$ python -q
>>> import numpy as np
>>> np.set_printoptions(precision=1, suppress=True, linewidth=140)
>>> A = np.array([[5, 4, 1, 1], [1, 5, 4, 1], [1, 1, 5, 4], [4, 1, 1, 5]])
>>> x = np.array([6, -1, 0, -3])
>>> target = A @ x
>>> target
array([23, -2, -7,  8])
>>> np.round(np.linalg.solve(A, 4 * target), 1) + 0
array([ 24.,  -4.,   0., -12.])
>>> rng = np.random.default_rng(87338)
>>> Y = A + rng.integers(-2, 3, (4, 3)) @ rng.integers(-2, 3, (3, 4))
>>> Y
array([[ 7,  2,  3, -4],
       [-1,  3,  6, -2],
       [-3, -1,  1, 11],
       [ 2, -1, -3, 11]])
>>> np.abs(Y - A).sum(axis=1)
array([11,  9, 17, 14])
>>> np.round(np.linalg.svd(Y - A, compute_uv=False), 1) + 0
array([13.3,  4.5,  2.5,  0. ])
>>> np.linalg.matrix_rank(Y - A, tol=1e-8)
np.int64(3)
>>> np.allclose(A @ A.T, A.T @ A)
True
>>> A @ np.ones(4)
array([11., 11., 11., 11.])
>>> A @ (-1.0) ** np.arange(4)
array([ 1., -1.,  1., -1.])
>>> blk = np.stack([A, -2 * A, A[::-1]])
>>> (blk @ A.T).shape
(3, 4, 4)
>>> blk.shape
(3, 4, 4)
>>> np.linalg.matrix_rank(blk)
array([4, 4, 4])
>>> np.linalg.norm(blk, axis=(1, 2))
array([13.1, 26.2, 13.1])
>>> blk.sum(axis=0)
array([[-1, -3,  0,  4],
       [ 0, -4,  1,  3],
       [ 0,  4, -1, -3],
       [ 1,  3,  0, -4]])
>>> np.linalg.matrix_rank(blk.reshape(3, -1))
np.int64(2)
>>> E = np.array([[-10, 25, -20, -35], [2, -5, 4, 7], [2, -5, 4, 7]])
>>> # rows 1 and 2 are equal
>>> cov = E.T @ E
>>> np.linalg.matrix_rank(cov)
np.int64(1)
>>> np.diag(cov)
array([ 108,  675,  432, 1323])
>>> np.round(np.linalg.svd(E, compute_uv=False) ** 2, 1) + 0
array([2538.,    0.,    0.])
>>> np.round(np.linalg.eigvalsh(cov)[::-1], 1) + 0
array([2538.,    0.,    0.,    0.])
>>> cov
array([[ 108, -270,  216,  378],
       [-270,  675, -540, -945],
       [ 216, -540,  432,  756],
       [ 378, -945,  756, 1323]])
